$ python3 -q
>>> import numpy as np
>>> from numpy import linalg as LA
>>> np.set_printoptions(precision=2, suppress=True, linewidth=200, legacy="1.25")
>>> J = np.loadtxt("layer9.csv", delimiter=",")
>>> J
array([[ -9.27, -15.71,  -8.19],
       [-14.18,  -1.86, -13.98],
       [ 12.56,  10.11,  11.83],
       [ -6.74,  17.13,  -7.81],
       [  5.28, -18.19,   6.43],
       [ -1.08, -19.97,   0.23],
       [ 13.97,  -2.63,  14.06],
       [-14.18,  -2.  , -13.96],
       [-14.01,  -4.14, -13.66],
       [-12.15, -11.12, -11.35],
       [  1.55, -19.74,   2.83],
       [  0.23, -19.94,   1.53],
       [-11.63, -12.19, -10.77],
       [ 10.47, -12.81,  11.24],
       [ -1.19,  19.81,  -2.47],
       [ 14.08,   3.48,  13.77],
       [-12.89,   7.55, -13.3 ],
       [  9.36,  15.61,   8.29],
       [ 14.15,   2.54,  13.9 ],
       [ -4.59,  18.59,  -5.77],
       [ 14.06,   3.66,  13.74],
       [  6.99, -16.92,   8.05],
       [  3.55,  19.55,   2.25],
       [ -0.46, -19.98,   0.85],
       [-10.48, -14.15,  -9.49],
       [ 12.6 ,  -8.38,  13.07],
       [ -3.24,  19.22,  -4.47],
       [ -8.28,  15.68,  -9.25],
       [ 12.5 ,  -8.66,  12.99]])
>>> # rank 2
>>> C2 = J.T @ J
>>> np.round(LA.svd(J, compute_uv=False) ** 2, 2) + 0
array([6008.93, 5591.07,    0.  ])
>>> np.diag(C2)
array([2945.01, 5726.27, 2928.71])
>>> LA.matrix_rank(C2)
2
>>> np.round(LA.eigvalsh(C2)[::-1], 2) + 0
array([6008.93, 5591.07,    0.  ])
>>> (J @ J.T).shape
(29, 29)
>>> basis = J[[5, 19]].astype(float)
>>> for _ in range(3):
...     z = LA.norm(J[:, None] - basis, axis=-1).argmin(axis=1)
...     basis = np.array([J[z == j].mean(axis=0) for j in range(2)])
... 
>>> z
array([0, 1, 1, 1, 0, 0, 0, 1, 0, 0, 0, 0, 0, 0, 1, 1, 1, 1, 0, 1, 1, 0, 1, 0, 0, 0, 1, 1, 0])
>>> basis[1] - basis[0]
array([-2.07, 23.9 , -3.61])
>>> z = J[:, 0] > np.median(J[:, 0])
>>> u = J[z].mean(axis=0) - J[~z].mean(axis=0)
>>> round(float((((J - J.mean(axis=0)) @ u > 0) == z).mean()), 2)
0.93
>>> Xs = J - J.mean(axis=1)
Traceback (most recent call last):
  File "<python-input-19>", line 1, in <module>
    Xs = J - J.mean(axis=1)
         ~~^~~~~~~~~~~~~~~~
ValueError: operands could not be broadcast together with shapes (29,3) (29,) 
>>> Xs = J - J.mean(axis=0)
>>> left, sig, VT = LA.svd(Xs, full_matrices=False)
>>> VT[0] * np.sign(VT[0, np.abs(VT[0]).argmax()])
array([ 0.61, -0.48,  0.63])
>>> np.round(sig ** 2 / (sig ** 2).sum(), 2) + 0
array([0.52, 0.48, 0.  ])
>>> (np.sign(left[:, 0]) == np.sign(left[0, 0])).astype(int)
array([1, 1, 0, 1, 0, 0, 0, 1, 1, 1, 0, 0, 1, 0, 1, 0, 1, 0, 0, 1, 0, 0, 1, 0, 1, 0, 1, 1, 0])
